% python3 -q
>>> import numpy as np
>>> np.set_printoptions(suppress=True, linewidth=100)
>>> feats = np.load("arr.npy")
>>> print(feats)
[[ 0.9   -1.2   -0.4  ]
 [ 0.9   -0.8    0.2  ]
 [ 0.72  -1.037 -0.504]]
>>> other = np.array([[-9, -7, -6], [2, 5, -4], [-4, 8, 0]])
>>> print(np.round(np.einsum("ik,kj->ji", feats, other), 3))
[[ -8.9   -10.5    -6.538]
 [-15.5    -8.7   -14.257]
 [ -0.6    -2.2    -0.172]]
>>> print(np.round(np.einsum("ik,kj->ij", feats, other), 3))
[[ -8.9   -15.5    -0.6  ]
 [-10.5    -8.7    -2.2  ]
 [ -6.538 -14.257  -0.172]]
>>> print(np.vstack([feats, other.T]).shape)
(6, 3)
>>> mat = np.load("data.npy")
>>> print(mat)
[[ 1 -1  1 -1]
 [ 1  0  0  0]
 [ 1  1  1  1]]
>>> x0 = np.array([-2, -1, -2, 2])
>>> print(mat @ np.eye(4)[3])
[-1.  0.  1.]
>>> print(np.einsum("ij,j->i", mat, x0))
[-5 -2 -3]
>>> print(np.linalg.norm(mat @ x0) <= np.linalg.norm(mat, 2) * np.linalg.norm(x0) + 1e-9)
True
>>> f = np.array([3, 3])
>>> print(np.convolve(mat[1], f))
[3 3 0 0 0]
>>> print(np.cross(mat[1, :3], mat[0, :3]))
[ 0 -1 -1]
>>> print(np.array([np.convolve(row, f, "same") for row in mat]))
[[3 0 0 0]
 [3 3 0 0]
 [3 6 6 6]]
>>> f, g = mat[1], mat[0]
>>> print(f @ f)
1
>>> p = (f @ g) / (f @ f) * f
>>> print(g - p)
[ 0. -1.  1. -1.]
>>> print(np.outer(f, g))
[[ 1 -1  1 -1]
 [ 0  0  0  0]
 [ 0  0  0  0]
 [ 0  0  0  0]]
>>> print(np.round(np.linalg.norm(f + g) ** 2 + np.linalg.norm(f - g) ** 2, 3))
10.0
>>> print((g - p) @ f)
0.0
>>> print(np.linalg.matrix_rank(np.outer(f, g)))
1
>>> other = mat / np.sqrt((mat ** 2).mean(axis=1, keepdims=True))
>>> print(np.linalg.matrix_rank(other) == np.linalg.matrix_rank(mat))
True
>>> print(np.linalg.matrix_rank(mat - mat.mean(axis=1, keepdims=True)))
2
>>> print(other[1])
[2. 0. 0. 0.]
>>> print(round(float(np.linalg.norm(mat, 1)), 3), round(np.linalg.norm(mat, np.inf), 3))
3.0 4.0
>>> print(round(float(np.linalg.norm(mat) ** 2 / np.linalg.norm(mat, 2) ** 2), 3))
1.973
>>> print(np.round(np.linalg.norm(mat, "nuc"), 3))
4.798
>>> print(np.linalg.norm(mat, axis=1).argmax())
0
>>> print(np.round(np.linalg.norm(mat, 2), 3))
2.136
>>> print(np.round(np.linalg.norm(mat, axis=0), 3))
[1.732 1.414 1.414 1.414]
>>> F = np.load("run10.npy")
>>> print(F)
[[ 0  0 -1]
 [ 1  2 -1]
 [ 2  4 -2]
 [ 5  2 -5]
 [ 7  3 -8]
 [ 6  4 -8]
 [ 8  1 -5]
 [10  4 -6]
 [ 7  3 -3]
 [ 9  4 -6]
 [ 8  2 -4]
 [ 8  0 -2]
 [ 6 -1  1]
 [ 6 -2  1]
 [ 9 -1 -1]
 [12 -2 -2]
 [11  0 -2]
 [ 8 -2 -4]
 [ 5  1 -4]
 [ 2  4 -5]
 [ 1  1 -2]]
>>> basis = F[[9, 12]].astype(float)
>>> for _ in range(7):
...     labels = np.linalg.norm(F[:, None] - basis, axis=-1).argmin(axis=1)
...     basis = np.array([F[labels == j].mean(axis=0) for j in range(2)])
... 
>>> print(labels)
[1 1 1 0 0 0 0 0 0 0 0 1 1 1 1 1 1 1 0 0 1]
>>> print(np.bincount(labels))
[10 11]
>>> print(basis.round(3))
[[ 6.7    2.8   -5.4  ]
 [ 5.818 -0.091 -1.364]]
>>> print(np.abs(basis[1] - basis[0]).argmax())
2
>>> print(np.round(np.linalg.svd(basis, compute_uv=False), 3))
[10.505  2.694]
>>> print(np.round(basis.sum(axis=1), 3))
[4.1   4.364]
>>> np.linalg.rank(basis)
Traceback (most recent call last):
  File "<python-input-46>", line 1, in <module>
    np.linalg.rank(basis)
    ^^^^^^^^^^^^^^
AttributeError: module 'numpy.linalg' has no attribute 'rank'
>>> print(np.unravel_index(np.abs(basis).argmax(), basis.shape))
(np.int64(0), np.int64(0))
>>> O, Rm = np.linalg.qr(F)
>>> print(np.round(O.T @ O, 3) + 0)
[[1. 0. 0.]
 [0. 1. 0.]
 [0. 0. 1.]]
>>> data = np.array([[0, 3, 0], [1, 1, 0], [0, 0, 3], [0, 0, 0], [0, 0, 0]])
>>> print(data)
[[0 3 0]
 [1 1 0]
 [0 0 3]
 [0 0 0]
 [0 0 0]]
>>> # row 4 repeats row 3
>>> x0 = np.array([-8, -6, -1])
>>> y = data @ x0
>>> print(np.round(np.linalg.pinv(data) @ data, 3) + 0)
[[1. 0. 0.]
 [0. 1. 0.]
 [0. 0. 1.]]
>>> print(np.round(np.linalg.solve(data.T @ data, data.T @ y), 3))
[-8. -6. -1.]
>>> print(np.round(np.linalg.lstsq(data, y)[0], 3))
[-8. -6. -1.]
>>> print(y)
[-18 -14  -3   0   0]
>>> rng = np.random.default_rng(66)
>>> y = y + 0.05 * rng.normal(size=5)
>>> print(y.round(3))
[-17.973 -14.027  -3.025  -0.053  -0.066]
>>> c, *_ = np.linalg.lstsq(data, y)
>>> print(c.round(3))
[-8.036 -5.991 -1.008]
>>> print([round(float(np.linalg.norm(np.linalg.solve(data.T @ data + lam * np.eye(3), data.T @ y))), 2) for lam in (0, 1, 10, 100)])
[10.07, 7.17, 3.52, 0.64]
>>> print(round(np.linalg.norm(y - data @ c), 3))
0.085
>>> basis = np.array([[9, 1, 6, -3], [-5, -4, 0, -3], [-3, -6, 2, -7]])
>>> M = np.repeat(basis, 14 // 3, axis=0)
>>> M = M + 0.3 * rng.normal(size=M.shape)
>>> print(M.round(3))
[[ 8.534  1.151  6.336 -2.868]
 [ 9.086  1.088  5.962 -2.708]
 [ 8.767  1.322  5.953 -3.017]
 [ 8.632  1.024  6.741 -3.022]
 [-5.12  -3.882  0.297 -2.688]
 [-5.21  -4.354 -0.317 -3.018]
 [-5.604 -3.535 -0.201 -3.068]
 [-4.513 -4.306  0.001 -3.204]
 [-2.825 -6.203  2.079 -7.245]
 [-2.704 -6.159  1.615 -6.922]
 [-3.632 -5.523  2.137 -6.9  ]
 [-2.965 -5.632  2.015 -7.059]]
>>> labels = rng.permutation(4)
>>> other = M[:, labels] * rng.choice([-1, 1], 4)
>>> print(other.round(3))
[[-8.534 -1.151 -2.868  6.336]
 [-9.086 -1.088 -2.708  5.962]
 [-8.767 -1.322 -3.017  5.953]
 [-8.632 -1.024 -3.022  6.741]
 [ 5.12   3.882 -2.688  0.297]
 [ 5.21   4.354 -3.018 -0.317]
 [ 5.604  3.535 -3.068 -0.201]
 [ 4.513  4.306 -3.204  0.001]
 [ 2.825  6.203 -7.245  2.079]
 [ 2.704  6.159 -6.922  1.615]
 [ 3.632  5.523 -6.9    2.137]
 [ 2.965  5.632 -7.059  2.015]]
>>> Uu, _, VT = np.linalg.svd(M.T @ other)
>>> print(labels)
[0 1 3 2]
>>> m1 = np.load("dump.npy")
>>> print(m1)
[[ 0.537  0.514  1.594  0.13  -0.505]
 [-0.485  0.465  0.832 -0.253  0.213]
 [-1.45  -0.365 -1.033  1.517  1.261]]
>>> Uu, sv = np.linalg.svd(m1)
Traceback (most recent call last):
  File "<python-input-77>", line 1, in <module>
    Uu, sv = np.linalg.svd(m1)
    ^^^^^^
ValueError: too many values to unpack (expected 2)
>>> Uu, sv, VT = np.linalg.svd(m1, full_matrices=False)
>>> print(np.round(sv / sv[0], 3))
[1.   0.5  0.25]
>>> print(sv.round(3))
[3.   1.5  0.75]
>>> print(np.round(Uu.T @ Uu, 3) + 0)
[[1. 0. 0.]
 [0. 1. 0.]
 [0. 0. 1.]]
>>> print(np.abs(Uu[:, 0]).round(6).argmax())
2
>>> print(np.round(np.abs(VT[0]), 3))
[0.485 0.208 0.592 0.425 0.436]
>>> print(np.round(VT @ VT.T, 3) + 0)
[[1. 0. 0.]
 [0. 1. 0.]
 [0. 0. 1.]]
>>> print(Uu.shape, sv.shape, VT.shape)
(3, 3) (3,) (3, 5)
>>> print(np.unravel_index(np.abs(m1).argmax(), m1.shape))
(np.int64(0), np.int64(2))
>>> print(np.round(m1.mean(axis=0), 3))
[-0.466  0.205  0.464  0.465  0.323]
>>> print(round(np.linalg.norm(m1), 3))
3.437
>>> print(np.count_nonzero(m1))
15
>>> W0 = np.load("test8.npy")
>>> print(W0)
[[ 0.23 -2.62  1.72 -1.05 -1.22]
 [-0.13 -2.6   1.42 -1.89 -1.46]
 [-2.38  0.91  0.21  1.54 -2.52]
 [-2.55  4.91 -1.95  2.85 -1.42]
 [-0.93  1.96 -1.68 -0.93  0.06]]
>>> Uu, sv, VT = np.linalg.svd(W0)
>>> print(np.argmax(sv[:-1] / (sv[1:] + 1e-6)) + 1)
4
>>> print(sv.round(3) + 0)
[8.455 4.325 2.203 0.352 0.   ]
>>> other = Uu[:, :4] @ np.diag(sv[:4]) @ VT[:4]
>>> print(round(np.linalg.norm(W0 - other) / np.linalg.norm(W0), 3))
0.0
>>> print(np.linalg.matrix_rank(other))
4
>>> print(np.linalg.matrix_rank(W0, rtol=0.05))
3
>>> f, g = W0[1], W0[0]
>>> print(np.round(f @ g, 3))
12.99
>>> p = (f @ g) / (f @ f) * f
>>> print(np.round((g - p) @ f, 3))
0.0
>>> print(np.linalg.matrix_rank(np.outer(f, g)))
1
>>> K = np.loadtxt("block2.csv", delimiter=",")
>>> print(K)
[[-2. -2.  0.]
 [-2.  0. -2.]
 [ 0. -2.  3.]]
>>> labels = rng.permutation(3)
>>> print(labels)
[1 2 0]
>>> other = K[labels][:, labels]
>>> print(np.allclose(other, K))
False
>>> print(np.diag(other))
[ 0.  3. -2.]
>>> print(other)
[[ 0. -2. -2.]
 [-2.  3.  0.]
 [-2.  0. -2.]]
>>> print(np.trace(other))
1.0
>>> print(round(float(np.linalg.det(other)), 3), round(np.linalg.det(K[labels]), 3))
-4.0 -4.0
>>> ev, V = np.linalg.eigh(other)
>>> print(np.round(np.abs(V[:, -1]), 3))
[0.49  0.857 0.16 ]
>>> print(np.round(np.linalg.svd(other, compute_uv=False), 3))
[4.145 3.426 0.282]
>>> print((ev > 1e-8).sum(), (ev < -1e-8).sum())
2 1
>>> print(np.round(np.linalg.eigvalsh(other + 2 * np.eye(3)), 3))
[-1.426  2.282  6.145]
>>> print(np.round(V.T @ other @ V, 3) + 0)
[[-3.426  0.     0.   ]
 [ 0.     0.282  0.   ]
 [ 0.     0.     4.145]]
>>> print(np.round(V.T @ V, 3) + 0)
[[1. 0. 0.]
 [0. 1. 0.]
 [0. 0. 1.]]
>>> print(np.round(np.linalg.eigvalsh(other @ other), 3))
[ 0.079 11.741 17.18 ]
>>> print(round(np.linalg.norm(K, 2) / np.linalg.norm(K), 3))
0.77
>>> print(round(np.log10(np.linalg.cond(K))))
1
